% ipython --no-banner

In [1]: import numpy as np

In [2]: from numpy import linalg as LA

In [3]: np.set_printoptions(suppress=True, linewidth=140)

In [4]: m1 = np.array([[13, 7, 9, 2, 17],
   ...:     [8, 7, 9, 4, 13],
   ...:     [6, 2, 0, 0, 6],
   ...:     [13, 5, 6, 0, 15],
   ...:     [9, 9, 9, 6, 15],
   ...:     [3, 5, 6, 4, 7],
   ...:     [9, 6, 12, 2, 14],
   ...:     [9, 3, 0, 0, 9],
   ...:     [10, 6, 9, 2, 14]])

In [5]: # null space of dimension 2

In [6]: Uu, sv, Vh = LA.svd(m1)

In [7]: V = Vh[:(sv > 1e-8).sum()]

In [8]: rng = np.random.default_rng(553)

In [9]: x0 = m1[4] + 2 * m1[3] + rng.integers(2) * np.eye(5)[4]

In [10]: x0
Out[10]: array([35., 19., 21.,  6., 46.])

In [11]: np.round(np.diag(V.T @ V), 1)
Out[11]: array([0.6, 0.4, 1. , 0.6, 0.5])

In [12]: round(float(LA.norm(x0 - V.T @ V @ x0)), 1)
Out[12]: 0.7

In [13]: LA.matrix_rank(np.vstack([m1, x0]))
Out[13]: np.int64(4)

In [14]: r0, r1 = m1[1], m1[8]

In [15]: r0 @ r0
Out[15]: np.int64(379)

In [16]: r0 @ r1
Out[16]: np.int64(393)

In [17]: p = (r0 @ r1) / (r0 @ r0) * r0

In [18]: LA.matrix_rank(np.outer(r0, r1))
Out[18]: np.int64(1)

In [19]: np.round(r1 - p, 1)
Out[19]: array([ 1.7, -1.3, -0.3, -2.1,  0.5])

In [20]: np.outer(r0, r1)
Out[20]: 
array([[ 80,  48,  72,  16, 112],
       [ 70,  42,  63,  14,  98],
       [ 90,  54,  81,  18, 126],
       [ 40,  24,  36,   8,  56],
       [130,  78, 117,  26, 182]])
